% ipython --no-banner

In [1]: import numpy as np

In [2]: import numpy.linalg as la

In [3]: np.set_printoptions(precision=3, suppress=True, linewidth=140)

In [4]: X = np.loadtxt("test10.csv", delimiter=",")

In [5]: X
Out[5]: 
array([[-6.,  0.,  0.,  0.,  0.,  0.,  0.,  0.,  7.,  0., -1.],
       [ 0.,  0.,  0.,  1., -7.,  0.,  0.,  0.,  4.,  1.,  0.],
       [ 0.,  0.,  1.,  0.,  0.,  0.,  0.,  0.,  0.,  0.,  0.],
       [ 8.,  0.,  0.,  6., -5.,  0.,  0.,  4.,  0.,  0.,  5.],
       [ 4.,  0., -6.,  0.,  0.,  0.,  0.,  0.,  0., -1.,  0.],
       [ 0.,  5.,  0.,  0.,  0., -2.,  0., -8., -1., -5.,  0.],
       [ 9.,  0.,  0.,  0.,  0., -1.,  0.,  0.,  0.,  0.,  0.],
       [-6.,  1.,  0., -2.,  0., -3.,  6.,  0.,  0.,  1.,  0.]])

In [6]: other = X / np.sqrt((X ** 2).mean(axis=1, keepdims=True))

In [7]: la.matrix_rank(other) == la.matrix_rank(X)
Out[7]: np.True_

In [8]: Uu, sig, Vh = la.svd(X, full_matrices=False)

In [9]: np.cumsum(sig ** 2) / np.sum(sig ** 2)
Out[9]: array([0.45 , 0.663, 0.803, 0.881, 0.942, 0.976, 1.   , 1.   ])

In [10]: Uu.shape, sig.shape, Vh.shape
Out[10]: ((8, 8), (8,), (8, 11))

In [11]: print(np.round(np.sqrt((sig ** 2).sum()), 3), np.round(la.norm(X), 3))
25.71 25.71

In [12]: np.abs(Vh[0])
Out[12]: array([0.856, 0.055, 0.079, 0.284, 0.228, 0.055, 0.136, 0.208, 0.12 , 0.002, 0.216])

In [13]: np.allclose(Uu * sig @ Vh, X)
Out[13]: True

In [14]: sig / sig[0]
Out[14]: array([1.   , 0.687, 0.558, 0.415, 0.369, 0.273, 0.231, 0.009])
